>>> import numpy as np
>>> from numpy import linalg as LA
>>> np.set_printoptions(precision=2, suppress=True, linewidth=160, legacy="1.25")
>>> basis = 10 * np.array([[-0.1, 1.3, 1.4, -1.1, -0.4], [0.1, 0.0, -0.8, -0.5, 1.5]])
>>> rng = np.random.default_rng(19)
>>> z = rng.integers(0, 2, 37)
>>> mat = basis[z] + rng.normal(size=(37, 5))
>>> mat
array([[  1.31,  -0.73,  -6.78,  -4.9 ,  14.14],
       [ -1.37,  12.82,  12.45, -11.83,  -5.81],
       [ -1.29,  13.61,  12.71, -10.68,  -5.18],
       [  0.84,  -0.52,  -9.21,  -5.55,  13.77],
       [ -0.71,  13.05,  15.2 , -12.46,  -2.91],
       [ -1.08,  13.41,  13.81,  -9.45,  -2.61],
       [  2.07,   0.26, -10.34,  -4.44,  14.97],
       [ -1.13,  13.43,  15.19, -10.73,  -4.47],
       [ -1.78,  13.37,  15.1 , -10.45,  -3.54],
       [ -1.45,  11.76,  14.95, -10.39,  -5.83],
       [ -1.72,  14.  ,  15.07, -11.64,  -1.75],
       [  2.4 ,   0.96,  -8.13,  -6.39,  15.81],
       [  2.78,   0.91,  -9.08,  -3.86,  14.34],
       [ -1.2 ,   0.32, -10.71,  -4.89,  16.01],
       [  0.04,  15.72,  14.67, -11.98,  -3.38],
       [  1.68,  -0.58,  -9.75,  -5.37,  14.31],
       [  0.6 ,  -0.19,  -7.25,  -4.4 ,  16.43],
       [ -1.53,  13.91,  12.26, -10.97,  -5.58],
       [ -1.88,  14.04,  13.05,  -9.56,  -2.28],
       [  1.54,  -0.3 ,  -8.98,  -5.84,  14.93],
       [ -1.99,  12.91,  13.22, -10.39,  -5.83],
       [  1.48,   0.96,  -9.  ,  -3.53,  16.53],
       [  1.69,  -1.49,  -7.73,  -6.61,  14.54],
       [ -2.26,  13.16,  13.25, -10.66,  -3.08],
       [  0.29,   0.54,  -8.41,  -5.22,  14.7 ],
       [ -1.75,  12.43,  14.91,  -9.96,  -4.04],
       [ -0.17,  13.99,  14.65, -13.11,  -4.08],
       [  2.26,   0.31,  -8.1 ,  -5.36,  15.28],
       [  0.63,   0.84,  -8.1 ,  -5.01,  15.48],
       [  2.22,  -0.15,  -7.55,  -5.28,  13.8 ],
       [  1.  ,   0.54,  -7.64,  -5.09,  14.74],
       [ -0.23,  -0.13,  -6.42,  -5.23,  14.96],
       [  2.39,   0.11,  -7.75,  -6.15,  15.81],
       [  0.38,  12.94,  15.05, -10.03,  -6.73],
       [  2.34,  -1.4 ,  -7.57,  -4.55,  14.76],
       [ -1.36,  12.62,  13.53, -11.45,  -4.73],
       [  0.9 ,   0.1 ,  -8.21,  -4.7 ,  14.17]])
>>> vec = np.array([9, -8, -3, -9, 4])
>>> y = mat @ vec
>>> np.round(LA.pinv(mat) @ mat, 2) + 0
array([[1., 0., 0., 0., 0.],
       [0., 1., 0., 0., 0.],
       [0., 0., 1., 0., 0.],
       [0., 0., 0., 1., 0.],
       [0., 0., 0., 0., 1.]])
>>> y = y + 0.1 * rng.normal(size=37)
>>> print(y)
[138.67 -68.95 -83.16 144.21 -55.71 -83.74 147.22 -84.6  -88.46 -81.73 -74.74 159.24 137.04 126.95 -75.08 154.63 133.86 -85.38 -91.58 155.35 -90.82 130.56
 168.1  -81.66 129.37 -86.48 -55.77 151.51 130.14 146.57 132.34 125.15 162.44 -81.94 155.03 -69.68 130.81]
>>> b, *_ = LA.lstsq(mat, y)
>>> b.round()
array([ 9., -8., -3., -9.,  4.])
>>> round(float(LA.norm(y - mat @ b)), 2)
0.5
>>> B = np.array([[0, 0, 0], [0, 3, 2], [3, 3, 3], [0, 2, 0], [0, 0, 0]])
>>> LA.matrix_rank(np.vstack([mat, B.T]))
5
>>> np.einsum("ij->j", mat)
array([   5.93,  227.52,   72.35, -288.14,  227.63])
>>> B @ mat
Traceback (most recent call last):
  File "<python-input-19>", line 1, in <module>
    B @ mat
    ~~^~~~~
ValueError: matmul: Input operand 1 has a mismatch in its core dimension 0, with gufunc signature (n?,k),(k,m?)->(n?,m?) (size 37 is different from 3)
>>> print(np.vstack([mat, B.T]).shape)
(40, 5)
>>> G = np.cov(mat, rowvar=False)
>>> print(np.median(mat, axis=0))
[ 0.29  0.96 -6.78 -6.39 13.8 ]
>>> G.shape
(5, 5)
>>> np.argwhere(np.triu(np.abs(np.corrcoef(mat.T)) > 0.8, 1))
array([[0, 1],
       [0, 2],
       [0, 4],
       [1, 2],
       [1, 3],
       [1, 4],
       [2, 3],
       [2, 4],
       [3, 4]])
